In [1]: import numpy as np

In [2]: np.set_printoptions(precision=1, suppress=True, linewidth=140)

In [3]: F = np.loadtxt("mat.csv", delimiter=",")

In [4]: F
Out[4]: 
array([[-13.3,  -3. ,  -7.7,  -7. ],
       [  3.8,  -0.5,   2.2,   3.9],
       [ 10.8,   2.6,   7.2,   5.2],
       [ -1.2,  -0.7,   0.2,  -0.8]])

In [5]: x = np.array([0, 0, 0, 0])

In [6]: target = F @ x

In [7]: target
Out[7]: array([0., 0., 0., 0.])

In [8]: np.linalg.solve(F, target)
Out[8]: array([-0., -0.,  0., -0.])

In [9]: np.round(np.linalg.solve(F, target + F[:, 0]), 1) + 0
Out[9]: array([1., 0., 0., 0.])

In [10]: f = np.array([-1, -1, -3, -2])

In [11]: out = F + np.outer(f, np.eye(4)[0])

In [12]: np.linalg.matrix_rank(np.linalg.inv(out) - np.linalg.inv(F), tol=1e-8)
Out[12]: np.int64(1)

In [13]: W1 = np.array([[1, 1, 3], [1, 1, 0], [0, 3, 0], [3, 2, 3]])

In [14]: beta = np.array([3, 1, 0])

In [15]: act = np.maximum(F @ W1 + beta, 0)

In [16]: (act > 0).astype(int)
Out[16]: 
array([[0, 0, 0],
       [1, 1, 1],
       [1, 1, 1],
       [0, 0, 0]])

In [17]: cent = np.array([[2, 0], [3, 0], [3, 0]])

In [18]: W1 @ cent
Out[18]: 
array([[14,  0],
       [ 5,  0],
       [ 9,  0],
       [21,  0]])

In [19]: W0 = np.load("run5.npy")

In [20]: W0
Out[20]: 
array([[-20.2,   4.6,   6. ],
       [ -8.7,  19.5,  -1. ],
       [-22.2,   1.8,   5.9],
       [ -6.5,  17.2,  -0.4],
       [-21.9,   1.7,   7.2],
       [-23.1,   0.7,   7.7],
       [-20.2,   2.6,   6.9],
       [ -6.4,  18.5,   0.7],
       [ -7. ,  17.5,  -0.2],
       [-22.1,   2.4,   7.4],
       [ -4.7,  18.6,  -0.9],
       [ -6.8,  20. ,  -1.3],
       [-23.7,   1.4,   5.2],
       [ -6.7,  18.5,  -0.4],
       [ -7. ,  17. ,   1.7],
       [ -6.3,  20. ,  -1.6],
       [-20.4,   2.1,   6.2],
       [-23.1,   1.9,   5.6],
       [ -5.8,  17.1,  -1. ],
       [-21. ,   3.2,   4.6],
       [ -5. ,  17.9,   1.3],
       [ -6.4,  19.9,   1.1],
       [-22.5,   2.1,   6.3],
       [-21.6,   0.9,   6.3],
       [-20.5,   1.5,   6.3],
       [ -5.9,  16.9,  -0.9],
       [-22. ,   3. ,   5.9],
       [-22.7,   1. ,   5. ]])

In [21]: np.linalg.matrix_rank(W0, rtol=0.1)
Out[21]: np.int64(2)

In [22]: [round(float(x), 1) for x in np.linalg.svd(W0, compute_uv=False)[:3]]
Out[22]: [96.0, 59.5, 5.0]

In [23]: x = np.array([3, 3, 2])

In [24]: h1 = np.maximum(W0 @ x, 0)

In [25]: W0 * (h1 > 1e-9)[:, None]
Out[25]: 
array([[-0. ,  0. ,  0. ],
       [-8.7, 19.5, -1. ],
       [-0. ,  0. ,  0. ],
       [-6.5, 17.2, -0.4],
       [-0. ,  0. ,  0. ],
       [-0. ,  0. ,  0. ],
       [-0. ,  0. ,  0. ],
       [-6.4, 18.5,  0.7],
       [-7. , 17.5, -0.2],
       [-0. ,  0. ,  0. ],
       [-4.7, 18.6, -0.9],
       [-6.8, 20. , -1.3],
       [-0. ,  0. ,  0. ],
       [-6.7, 18.5, -0.4],
       [-7. , 17. ,  1.7],
       [-6.3, 20. , -1.6],
       [-0. ,  0. ,  0. ],
       [-0. ,  0. ,  0. ],
       [-5.8, 17.1, -1. ],
       [-0. ,  0. ,  0. ],
       [-5. , 17.9,  1.3],
       [-6.4, 19.9,  1.1],
       [-0. ,  0. ,  0. ],
       [-0. ,  0. ,  0. ],
       [-0. ,  0. ,  0. ],
       [-5.9, 16.9, -0.9],
       [-0. ,  0. ,  0. ],
       [-0. ,  0. ,  0. ]])

In [26]: np.maximum(W0 @ (3 * x), 0)
Out[26]: 
array([  0. ,  91.2,   0. ,  93.9,   0. ,   0. ,   0. , 113.1,  93.3,   0. , 119.7, 111. ,   0. , 103.8, 100.2, 113.7,   0. ,   0. ,  95.7,
         0. , 123.9, 128.1,   0. ,   0. ,   0. ,  93.6,   0. ,   0. ])

In [27]: np.flatnonzero(h1 > 1e-9)
Out[27]: array([ 1,  3,  7,  8, 10, 11, 13, 14, 15, 18, 20, 21, 25])

In [28]: h1
Out[28]: 
array([ 0. , 30.4,  0. , 31.3,  0. ,  0. ,  0. , 37.7, 31.1,  0. , 39.9, 37. ,  0. , 34.6, 33.4, 37.9,  0. ,  0. , 31.9,  0. , 41.3, 42.7,
        0. ,  0. ,  0. , 31.2,  0. ,  0. ])

In [29]: Xs = (W0 - W0.mean(axis=0)) / W0.std(axis=0)

In [30]: np.argwhere(np.abs(Xs) > 2)
Out[30]: array([], shape=(0, 2), dtype=int64)

In [31]: Xs.std(axis=0)
Out[31]: array([1., 1., 1.])

In [32]: beta = np.linalg.lstsq(np.delete(Xs, 0, axis=1), Xs[:, 0])[0]

In [33]: round(1 - np.var(Xs[:, 0] - np.delete(Xs, 0, axis=1) @ beta), 1)
Out[33]: np.float64(1.0)

In [34]: beta.round(1) + 0
Out[34]: array([1., 0.])

In [35]: J = np.loadtxt("layer5.csv", delimiter=",")

In [36]: J.round(1) + 0
Out[36]: 
array([[ 26.7,  34.6, -23. , -21.3],
       [ 17.6,  22.9, -14.5, -13.2],
       [ 14.6,  19. , -11.7, -10.7],
       [ 12.5,  16.3,  -9.8,  -9. ],
       [  9.7,  12.7,  -7.2,  -6.7],
       [  8.5,  11.2,  -6.2,  -5.8],
       [  8.5,  11.2,  -6.2,  -5.8],
       [  6.2,   8.3,  -4.2,  -4.2],
       [  2.1,   2.9,  -0.8,  -1.4],
       [  1.8,   2.6,  -0.7,  -1.3],
       [  0.8,   1.3,  -0.1,  -0.7],
       [  0.8,   1.2,   0. ,  -0.6],
       [  0.4,   0.7,   0.1,  -0.4],
       [  0.4,   0.6,   0.1,  -0.4],
       [ -0.1,  -0.2,  -0.1,   0.2],
       [ -4.4,  -7.8,   1.8,  14.4],
       [-11.3, -18.2,   7.8,  30.1]])

In [37]: Xs = J - J.mean(axis=0)

In [38]: Uu, sigma, Vh = np.linalg.svd(Xs, full_matrices=False)

In [39]: np.round((sigma ** 2).sum() ** 2 / (sigma ** 4).sum(), 1)
Out[39]: np.float64(1.1)

In [40]: np.searchsorted(np.cumsum(sigma ** 2) / (sigma ** 2).sum(), 0.9) + 1
Out[40]: np.int64(1)

In [41]: (np.sign(Uu[:, 0]) == np.sign(Uu[0, 0])).astype(int)
Out[41]: array([1, 1, 1, 1, 1, 1, 1, 1, 0, 0, 0, 0, 0, 0, 0, 0, 0])

In [42]: np.round(Xs.mean(axis=0), 1) + 0
Out[42]: array([0., 0., 0., 0.])

In [43]: rank = np.linalg.matrix_rank(J)

In [44]: rank
Out[44]: np.int64(3)

In [45]: ns = np.linalg.svd(J)[2][rank:].T

In [46]: [int(np.linalg.matrix_rank(J[:, :j + 1])) for j in range(4)]
Out[46]: [1, 2, 3, 3]

In [47]: ns[:, 0] / ns[np.abs(ns[:, 0]).round(6).argmax(), 0]
Out[47]: array([ 1. , -0.7,  0.2, -0.1])

In [48]: np.allclose(J @ ns, 0)
Out[48]: True

In [49]: [int(np.linalg.matrix_rank(J[:i])) for i in range(1, len(J) + 1)]
Out[49]: [1, 2, 3, 3, 3, 3, 3, 3, 3, 3, 3, 3, 3, 3, 3, 3, 3]

In [50]: np.linalg.cond(J) > 100
Out[50]: np.True_

In [51]: [round(float(x), 1) for x in np.linalg.svd(J, compute_uv=False)[:3]]
Out[51]: [88.9, 20.2, 2.8]

In [52]: round(float(np.linalg.norm(J, 2) / np.linalg.norm(J)), 1)
Out[52]: 1.0

In [53]: gram = np.cov(J, rowvar=False)

In [54]: np.median(J, axis=0)
Out[54]: array([ 2.1,  2.9, -0.8, -1.4])

In [55]: np.corrcoef(J.T)
Out[55]: 
array([[ 1. ,  1. , -1. , -0.9],
       [ 1. ,  1. , -1. , -0.9],
       [-1. , -1. ,  1. ,  0.9],
       [-0.9, -0.9,  0.9,  1. ]])

In [56]: round(float(np.corrcoef(J[:, 3], J[:, 2])[0, 1]), 1)
Out[56]: 0.9

In [57]: gram.shape
Out[57]: (4, 4)

In [58]: gram
Out[58]: 
array([[  80.8,  109.8,  -65.3,  -91.4],
       [ 109.8,  150. ,  -88.1, -128.2],
       [ -65.3,  -88.1,   53.5,   70.9],
       [ -91.4, -128.2,   70.9,  124.7]])

In [59]: np.argsort(-J.std(axis=0).round(6), kind="stable")
Out[59]: array([1, 3, 0, 2])

In [60]: M = np.load("data.npy")

In [61]: M
Out[61]: 
array([[ 1,  0,  0,  0],
       [ 2, -1,  0,  0],
       [ 0,  0,  1,  0],
       [ 0,  0,  2, -1]])

In [62]: assert M == M.T
Traceback (most recent call last):
  Cell In[62], line 1
    assert M == M.T
ValueError: The truth value of an array with more than one element is ambiguous. Use a.any() or a.all()


In [63]: (M - M.T) / 2
Out[63]: 
array([[ 0., -1.,  0.,  0.],
       [ 1.,  0.,  0.,  0.],
       [ 0.,  0.,  0., -1.],
       [ 0.,  0.,  1.,  0.]])

In [64]: M @ M
Out[64]: 
array([[1, 0, 0, 0],
       [0, 1, 0, 0],
       [0, 0, 1, 0],
       [0, 0, 0, 1]])

In [65]: np.trace(M)
Out[65]: np.int64(0)

In [66]: np.round(np.linalg.det(M), 1)
Out[66]: np.float64(1.0)

In [67]: np.linalg.matrix_power(M, 3)
Out[67]: 
array([[ 1,  0,  0,  0],
       [ 2, -1,  0,  0],
       [ 0,  0,  1,  0],
       [ 0,  0,  2, -1]])

In [68]: np.allclose(M, M.T)
Out[68]: False

In [69]: np.allclose(M @ M.T, M.T @ M)
Out[69]: False

In [70]: round(np.abs(np.linalg.eigvals(M)).max(), 1)
Out[70]: np.float64(1.0)
